$ ipython --no-banner

In [1]: import numpy as np

In [2]: import numpy.linalg as la

In [3]: np.set_printoptions(suppress=True, linewidth=140)

In [4]: W0 = np.array([[0, 0, 0, 4, 0, 0],
   ...:     [-2, 0, 0, 0, 0, 0],
   ...:     [0, 0, 1, 0, 0, 0],
   ...:     [0, 3, 0, 0, 0, 0],
   ...:     [0, 0, 0, 0, -5, 0],
   ...:     [0, 0, 0, 0, 0, 2]])

In [5]: # 4 blocks once reordered

In [6]: t = np.radians(90)

In [7]: R = np.eye(6)

In [8]: R[1, 1] = R[3, 3] = np.cos(t)

In [9]: R[1, 3], R[3, 1] = -np.sin(t), np.sin(t)

In [10]: print(R.round(1) + 0)
[[ 1.  0.  0.  0.  0.  0.]
 [ 0.  0.  0. -1.  0.  0.]
 [ 0.  0.  1.  0.  0.  0.]
 [ 0.  1.  0.  0.  0.  0.]
 [ 0.  0.  0.  0.  1.  0.]
 [ 0.  0.  0.  0.  0.  1.]]

In [11]: A2 = W0 @ R.T

In [12]: print(np.allclose(la.norm(W0, axis=1), la.norm(A2, axis=1)))
True

In [13]: print(np.round(np.abs(A2 - W0).max(axis=0), 1))
[0. 4. 0. 4. 0. 0.]

In [14]: print(np.round(la.svd(W0, compute_uv=False), 1), np.round(la.svd(A2, compute_uv=False), 1))
[5. 4. 3. 2. 2. 1.] [5. 4. 3. 2. 2. 1.]

In [15]: print(W0 @ W0)
[[ 0 12  0  0  0  0]
 [ 0  0  0 -8  0  0]
 [ 0  0  1  0  0  0]
 [-6  0  0  0  0  0]
 [ 0  0  0  0 25  0]
 [ 0  0  0  0  0  4]]

In [16]: print(np.flatnonzero(la.matrix_power((W0 != 0) + (W0.T != 0) + np.eye(6), 6)[1]))
[0 1 3]

In [17]: print((la.matrix_power((W0 != 0) + (W0.T != 0) + np.eye(6), 6) > 0).astype(int))
[[1 1 0 1 0 0]
 [1 1 0 1 0 0]
 [0 0 1 0 0 0]
 [1 1 0 1 0 0]
 [0 0 0 0 1 0]
 [0 0 0 0 0 1]]

In [18]: print(np.round(la.det(W0), 1))
240.0

In [19]: arr = np.load("x.npy")

In [20]: print(arr)
[[  2.3   3.3   3.3   0.4]
 [  1.6   2.5   2.2   0.1]
 [  3.5   0.5   1.5   1.2]
 [  3.4   2.9   3.    0.1]
 [  6.2  -5.1  -3.6   0.6]
 [ -0.4  -0.8  -0.6   2. ]
 [  1.2  10.6   2.8 -10.9]
 [ -1.6   2.    5.1   6.9]
 [  4.8  -1.5  -1.4  -0.7]
 [  0.   -1.    2.    6. ]
 [  2.    3.5   1.5  -2.5]
 [  1.1   5.7   3.3  -2.6]
 [ -1.6  12.2  12.5   2.8]
 [  2.8   5.6   3.1  -3.7]
 [  3.9   2.6  -0.2  -4.6]
 [ -3.7   5.6   5.3   2.9]
 [ -7.2  11.6  11.9   5.5]
 [ -7.4   2.   10.5  17.9]
 [  1.6   5.    5.2   0.9]
 [ -1.    8.2   7.2   0.5]]

In [21]: vec = np.array([0, 5, 0, 2])

In [22]: target = arr @ vec

In [23]: print(np.round(la.solve(arr.T @ arr, arr.T @ target), 1) + 0)
[0. 5. 0. 2.]

In [24]: rng = np.random.default_rng(84)

In [25]: target = target + 0.3 * rng.normal(size=20)

In [26]: print(target.round(1))
[ 16.8  12.6   4.2  15.  -24.7  -0.1  31.4  23.8  -9.2   7.3  12.5  23.1  66.3  20.2   4.1  33.5  69.   45.3  26.7  42.5]

In [27]: c, *_ = la.lstsq(arr, target)

In [28]: print(c.round(1) + 0)
[0. 5. 0. 2.]

In [29]: print(c.round())
[-0.  5. -0.  2.]

In [30]: print(round(la.norm(target - arr @ c), 1))
1.3

In [31]: A = np.array([[4.0, 1.0, 1.0, 1.0],
    ...:     [1.0, 4.0, 1.0, 1.0],
    ...:     [1.0, 1.0, 4.0, 1.0],
    ...:     [1.0, 1.0, 1.0, 4.0]])

In [32]: # symmetric, so the eigenvalues are real

In [33]: vals, evecs = la.eig(A)

In [34]: print(np.round(A @ evecs[:, 0] - vals[0] * evecs[:, 0], 1) + 0)
[0. 0. 0. 0.]

In [35]: print(vals.round(1))
[3. 7. 3. 3.]

In [36]: print(np.round(np.prod(vals), 1))
189.0

In [37]: print(np.round(np.sort(la.eigvals(la.inv(A))), 1))
[0.1 0.3 0.3 0.3]

In [38]: vec = np.ones(4)

In [39]: for _ in range(4):
    ...:     vec = A @ vec
    ...:     vec /= la.norm(vec)
    ...:     print(round(vec @ A @ vec, 1))
    ...: 
7.0
7.0
7.0
7.0

In [40]: print(round(la.eigvalsh(A)[-1], 1))
7.0

In [41]: X = np.loadtxt("layer1.csv", delimiter=",")

In [42]: print(X)
[[ 0.  0.  0.]
 [ 0.  0.  0.]
 [ 2.  4.  0.]
 [ 6.  5.  0.]
 [ 8.  6.  0.]
 [ 4.  7.  0.]
 [ 0.  0.  0.]
 [ 8. 13. 12.]
 [ 6.  9.  4.]
 [ 7.  8.  2.]
 [ 8. 13. 12.]
 [ 8. 10.  6.]
 [ 3.  7.  0.]
 [ 4.  5.  0.]]

In [43]: # rows 0 and 1 are equal

In [44]: proj = arr @ la.solve(arr.T @ arr, arr.T)

In [45]: print(np.round(proj @ arr[:, 1], 1))
[ 3.3  2.5  0.5  2.9 -5.1 -0.8 10.6  2.  -1.5 -1.   3.5  5.7 12.2  5.6  2.6  5.6 11.6  2.   5.   8.2]

In [46]: print(np.allclose(proj @ proj, proj))
True

In [47]: t = np.radians(135)

In [48]: R = np.eye(3)

In [49]: R[2, 2] = R[1, 1] = np.cos(t)

In [50]: R[2, 1], R[1, 2] = -np.sin(t), np.sin(t)

In [51]: print(R.round(1))
[[ 1.   0.   0. ]
 [ 0.  -0.7  0.7]
 [ 0.  -0.7 -0.7]]

In [52]: A2 = X @ R.T

In [53]: print(np.round(np.abs(A2 - X).max(axis=0), 1))
[ 0.  13.7 29.7]

In [54]: Z = np.sign(np.array([[0, 2, 2], [2, 2, 2], [1, 1, 2]]))

In [55]: A2 = (np.tril(Z, -1) + np.eye(3)) @ (np.triu(Z, 1) + np.eye(3))

In [56]: vals = np.array([0, 1, 2])

In [57]: m1 = np.rint(A2 * vals @ la.inv(A2)) + 0

In [58]: print(m1)
[[-1.  0.  1.]
 [-2.  0.  2.]
 [-2. -2.  4.]]

In [59]: U, sig, vt = la.svd(m1)

In [60]: evecs = vt[:(sig > 1e-8).sum()]

In [61]: vec = m1[0] + -1 * m1[1] + rng.integers(2) * np.eye(3)[2]

In [62]: print(vec)
[ 1.  0. -1.]

In [63]: print(np.round(np.diag(evecs.T @ evecs), 1))
[0.7 0.7 0.7]

In [64]: print(np.allclose(evecs.T @ evecs @ vec, vec))
True

In [65]: print(round(float(la.norm(vec - evecs.T @ evecs @ vec)), 1))
0.0

In [66]: print(np.round(evecs.T @ evecs, 1))
[[ 0.7 -0.3 -0.3]
 [-0.3  0.7 -0.3]
 [-0.3 -0.3  0.7]]

In [67]: labels = rng.permutation(3)

In [68]: print(labels)
[1 0 2]

In [69]: A2 = m1[labels][:, labels]

In [70]: print(np.diag(A2))
[ 0. -1.  4.]

In [71]: print(np.trace(A2))
3.0

In [72]: print(np.round(np.sort(np.abs(la.eigvals(A2))), 1) + 0)
[0. 1. 2.]

In [73]: print(np.allclose(A2, m1))
False

In [74]: print(round(la.det(A2), 1), round(float(la.det(m1[labels])), 1))
0.0 0.0

In [75]: vals, evecs = la.eigh(A)

In [76]: vec = np.array([2, 1, 2, 3])

In [77]: print(np.abs(A).sum(axis=1).max(), np.round(np.abs(vals).max(), 1))
7.0 7.0

In [78]: print(np.round(la.eigvalsh(A[1:, 1:]), 1))
[3. 3. 6.]

In [79]: print(round(vec @ A @ vec / (vec @ vec), 1), round(vals[0], 1), round(vals[-1], 1))
6.6 3.0 7.0

In [80]: print(np.round(evecs * np.maximum(vals, 0) @ evecs.T, 1))
[[4. 1. 1. 1.]
 [1. 4. 1. 1.]
 [1. 1. 4. 1.]
 [1. 1. 1. 4.]]

In [81]: print(vec @ A @ vec)
118.0

In [82]: m1.inv()
---------------------------------------------------------------------------
AttributeError                            Traceback (most recent call last)
Cell In[82], line 1
----> 1 m1.inv()

AttributeError: 'numpy.ndarray' object has no attribute 'inv'

In [83]: print(m1 @ m1)
[[-1. -2.  3.]
 [-2. -4.  6.]
 [-2. -8. 10.]]

In [84]: print(np.round(np.sort(np.abs(la.eigvals(m1))), 1) + 0)
[0. 1. 2.]

In [85]: print(np.round(la.det(m1), 1))
0.0

In [86]: print(np.allclose(m1, m1.T))
False

In [87]: print(np.round(la.matrix_power(m1, 3), 1))
[[ -1.  -6.   7.]
 [ -2. -12.  14.]
 [ -2. -20.  22.]]

In [88]: O, _ = la.qr(np.array([[0.4], [0.5], [-0.7], [0.8], [0.9], [-1.0]]))

In [89]: J = O @ O.T

In [90]: print(J.round(1) + 0)
[[ 0.   0.1 -0.1  0.1  0.1 -0.1]
 [ 0.1  0.1 -0.1  0.1  0.1 -0.1]
 [-0.1 -0.1  0.1 -0.2 -0.2  0.2]
 [ 0.1  0.1 -0.2  0.2  0.2 -0.2]
 [ 0.1  0.1 -0.2  0.2  0.2 -0.3]
 [-0.1 -0.1  0.2 -0.2 -0.3  0.3]]

In [91]: print(np.round(J.reshape(2, -1), 1) + 0)
[[ 0.   0.1 -0.1  0.1  0.1 -0.1  0.1  0.1 -0.1  0.1  0.1 -0.1 -0.1 -0.1  0.1 -0.2 -0.2  0.2]
 [ 0.1  0.1 -0.2  0.2  0.2 -0.2  0.1  0.1 -0.2  0.2  0.2 -0.3 -0.1 -0.1  0.2 -0.2 -0.3  0.3]]

In [92]: print(np.round(J.ravel(order="F"), 1) + 0)
[ 0.   0.1 -0.1  0.1  0.1 -0.1  0.1  0.1 -0.1  0.1  0.1 -0.1 -0.1 -0.1  0.1 -0.2 -0.2  0.2  0.1  0.1 -0.2  0.2  0.2 -0.2  0.1  0.1 -0.2
  0.2  0.2 -0.3 -0.1 -0.1  0.2 -0.2 -0.3  0.3]

In [93]: t3 = J.reshape(6, 2, -1)

In [94]: print(np.round(t3.transpose(1, 0, 2), 1) + 0)
[[[ 0.   0.1 -0.1]
  [ 0.1  0.1 -0.1]
  [-0.1 -0.1  0.1]
  [ 0.1  0.1 -0.2]
  [ 0.1  0.1 -0.2]
  [-0.1 -0.1  0.2]]

 [[ 0.1  0.1 -0.1]
  [ 0.1  0.1 -0.1]
  [-0.2 -0.2  0.2]
  [ 0.2  0.2 -0.2]
  [ 0.2  0.2 -0.3]
  [-0.2 -0.3  0.3]]]

In [95]: print(np.einsum("ihd,jhd->hij", t3, t3).shape)
(2, 6, 6)

In [96]: print(np.argsort(-la.norm(J, axis=0).round(6), kind="stable")[:3])
[5 4 3]

In [97]: print(np.round(la.norm(J, 2) / la.norm(J), 1))
1.0

In [98]: print([round(float(x), 1) for x in la.svd(J, compute_uv=False)[:3]])
[1.0, 0.0, 0.0]

In [99]: K = np.load("out8.npy")

In [100]: print(K)
[[3 0 0 0]
 [0 2 0 0]
 [0 0 1 0]
 [0 0 0 3]]

In [101]: A2 = K + rng.integers(-2, 3, (4, 3)) @ rng.integers(-2, 3, (3, 4))

In [102]: print(A2)
[[ 3  1 -2 -1]
 [ 1  4 -4 -2]
 [ 2 -3  1  0]
 [-4  0  6  6]]

In [103]: print(np.abs(A2 - K).sum(axis=1))
[ 4  9  5 13]

In [104]: print(la.matrix_rank(A2 - K, tol=1e-8))
3

In [105]: print(np.round(la.svd(A2 - K, compute_uv=False), 1) + 0)
[9.3 4.3 0.4 0. ]

In [106]: print(A2 - K)
[[ 0  1 -2 -1]
 [ 1  2 -4 -2]
 [ 2 -3  0  0]
 [-4  0  6  3]]

In [107]: print(np.einsum("ii->", K))
9

In [108]: print(round(float(la.det(2 * K)), 1), np.round(la.det(K), 1))
288.0 18.0

In [109]: print(np.kron(np.eye(2, dtype=int), K))
[[3 0 0 0 0 0 0 0]
 [0 2 0 0 0 0 0 0]
 [0 0 1 0 0 0 0 0]
 [0 0 0 3 0 0 0 0]
 [0 0 0 0 3 0 0 0]
 [0 0 0 0 0 2 0 0]
 [0 0 0 0 0 0 1 0]
 [0 0 0 0 0 0 0 3]]

In [110]: print(np.einsum("ij,ji->", K, K))
23

In [111]: O, evecs = la.qr(K[:, :1])[0], la.qr(K[:, 1:])[0]

In [112]: sig = la.svd(O.T @ evecs, compute_uv=False)

In [113]: print((sig > 0.9).sum())
0

In [114]: print(sig)
[0.]

In [115]: print(np.degrees(np.arccos(sig.clip(0, 1))))
[90.]

In [116]: vals, evecs = la.eigvalsh(K)
---------------------------------------------------------------------------
ValueError                                Traceback (most recent call last)
Cell In[116], line 1
----> 1 vals, evecs = la.eigvalsh(K)

ValueError: too many values to unpack (expected 2)

In [117]: vals, evecs = la.eigh(K)

In [118]: print(vals)
[1. 2. 3. 3.]

In [119]: print(np.round(la.eigvalsh(K + 4 * np.eye(4)), 1))
[5. 6. 7. 7.]

In [120]: print(evecs.T @ evecs)
[[1. 0. 0. 0.]
 [0. 1. 0. 0.]
 [0. 0. 1. 0.]
 [0. 0. 0. 1.]]

In [121]: print((vals > 1e-8).sum(), (vals < -1e-8).sum())
4 0

In [122]: print(vals.sum(), np.trace(K))
9.0 9

In [123]: print(la.matrix_rank(K - K[0, 0] * np.eye(4)))
2

In [124]: print(np.round(np.sort(la.eigvals(K)), 1))
[1. 2. 3. 3.]

In [125]: print([int(la.matrix_rank(la.matrix_power(K, p))) for p in range(1, 5)])
[4, 4, 4, 4]

In [126]: print(la.matrix_power(K - np.diag(np.diag(K)), 4))
[[0 0 0 0]
 [0 0 0 0]
 [0 0 0 0]
 [0 0 0 0]]

In [127]: print(K @ K)
[[9 0 0 0]
 [0 4 0 0]
 [0 0 1 0]
 [0 0 0 9]]

In [128]: M = np.load("a.npy")

In [129]: print(M)
[[-1.9  2.   1.  -1.  -3.  -2. ]
 [-2.   0.1 -2.  -4.   2.   1. ]
 [ 5.  -1.  -4.9 -5.  -5.  -4. ]
 [ 3.   2.   0.   5.1  2.   3. ]
 [-3.  -4.   4.  -5.  -4.9 -3. ]
 [-2.   2.   1.  -1.  -3.  -1.9]]

In [130]: vec = np.array([-8, 9, 1, -8, 0, 6])

In [131]: print(np.sign((M @ vec).round(6)))
[ 1.  1. -1. -1.  1.  1.]

In [132]: print(np.round(M @ vec, 1))
[ 30.2  52.9 -37.9 -28.8  14.   31.6]

In [133]: print(np.round(np.einsum("ij,j->i", M, vec), 1))
[ 30.2  52.9 -37.9 -28.8  14.   31.6]

In [134]: print(np.round(M @ (2 * vec), 1))
[ 60.4 105.8 -75.8 -57.6  28.   63.2]

In [135]: print(M @ np.eye(6)[1])
[ 2.   0.1 -1.   2.  -4.   2. ]

In [136]: print(M.reshape(2, -1))
[[-1.9  2.   1.  -1.  -3.  -2.  -2.   0.1 -2.  -4.   2.   1.   5.  -1.  -4.9 -5.  -5.  -4. ]
 [ 3.   2.   0.   5.1  2.   3.  -3.  -4.   4.  -5.  -4.9 -3.  -2.   2.   1.  -1.  -3.  -1.9]]

In [137]: M.reshape(6, 7)
---------------------------------------------------------------------------
ValueError                                Traceback (most recent call last)
Cell In[137], line 1
----> 1 M.reshape(6, 7)

ValueError: cannot reshape array of size 36 into shape (6,7)

In [138]: print(M.ravel(order="F"))
[-1.9 -2.   5.   3.  -3.  -2.   2.   0.1 -1.   2.  -4.   2.   1.  -2.  -4.9  0.   4.   1.  -1.  -4.  -5.   5.1 -5.  -1.  -3.   2.  -5.
  2.  -4.9 -3.  -2.   1.  -4.   3.  -3.  -1.9]

In [139]: print(M.reshape(-1, 2))
[[-1.9  2. ]
 [ 1.  -1. ]
 [-3.  -2. ]
 [-2.   0.1]
 [-2.  -4. ]
 [ 2.   1. ]
 [ 5.  -1. ]
 [-4.9 -5. ]
 [-5.  -4. ]
 [ 3.   2. ]
 [ 0.   5.1]
 [ 2.   3. ]
 [-3.  -4. ]
 [ 4.  -5. ]
 [-4.9 -3. ]
 [-2.   2. ]
 [ 1.  -1. ]
 [-3.  -1.9]]

In [140]: t3 = M.reshape(6, 2, -1)

In [141]: print(t3.transpose(1, 0, 2))
[[[-1.9  2.   1. ]
  [-2.   0.1 -2. ]
  [ 5.  -1.  -4.9]
  [ 3.   2.   0. ]
  [-3.  -4.   4. ]
  [-2.   2.   1. ]]

 [[-1.  -3.  -2. ]
  [-4.   2.   1. ]
  [-5.  -5.  -4. ]
  [ 5.1  2.   3. ]
  [-5.  -4.9 -3. ]
  [-1.  -3.  -1.9]]]

In [142]: print(t3.shape)
(6, 2, 3)

In [143]: print(np.round(t3.sum(axis=1), 1))
[[-2.9 -1.  -1. ]
 [-6.   2.1 -1. ]
 [ 0.  -6.  -8.9]
 [ 8.1  4.   3. ]
 [-8.  -8.9  1. ]
 [-3.  -1.  -0.9]]
